% ipython --no-banner

In [1]: import numpy as np

In [2]: from numpy import linalg as LA

In [3]: np.set_printoptions(precision=2, suppress=True, linewidth=120, sign=" ")

In [4]: rnd = lambda a: np.round(a, 2) + 0

In [5]: m1 = np.load("data.npy")

In [6]: m1
Out[6]: 
array([[-1.22, -0.32,  5.37],
       [-2.05, -0.53,  9.03],
       [-1.97, -0.48,  8.99],
       [-0.75, -0.2 ,  3.6 ],
       [-2.  , -0.44,  9.03],
       [ 0.01,  0.  ,  0.01],
       [-1.19, -0.31,  5.39],
       [-1.58, -0.42,  7.23],
       [-0.01,  0.03, -0.01],
       [-2.02, -0.52,  9.  ],
       [-0.43, -0.08,  1.81],
       [ 0.02,  0.01,  0.01],
       [-0.79, -0.18,  3.58],
       [-0.76, -0.21,  3.61],
       [-0.41, -0.08,  1.82],
       [-1.21, -0.28,  5.41],
       [-1.96, -0.49,  9.02],
       [-1.55, -0.41,  7.21],
       [-1.99, -0.49,  8.96],
       [-1.57, -0.39,  7.23],
       [-1.19, -0.27,  5.41]])

In [7]: # column 2 dominates

In [8]: rnd(np.abs(LA.svd(m1)[2][-1]))
Out[8]: array([ 0.24,  0.97,  0.  ])

In [9]: LA.cond(m1) > 100
Out[9]: np.True_

In [10]: vec = np.array([0, 2, 3])

In [11]: h1 = np.maximum(m1 @ vec, 0)

In [12]: rnd(m1.T @ h1)
Out[12]: array([-513.51, -127.6 , 2326.38])

In [13]: rnd(np.tanh(m1 @ vec))
Out[13]: 
array([ 1.  ,  1.  ,  1.  ,  1.  ,  1.  ,  0.03,  1.  ,  1.  ,  0.03,  1.  ,  1.  ,  0.05,  1.  ,  1.  ,  1.  ,  1.  ,
        1.  ,  1.  ,  1.  ,  1.  ,  1.  ])

In [14]: np.flatnonzero(h1 > 1e-9)
Out[14]: array([  0,   1,   2,   3,   4,   5,   6,   7,   8,   9,  10,  11,  12,  13,  14,  15,  16,  17,  18,  19,  20])
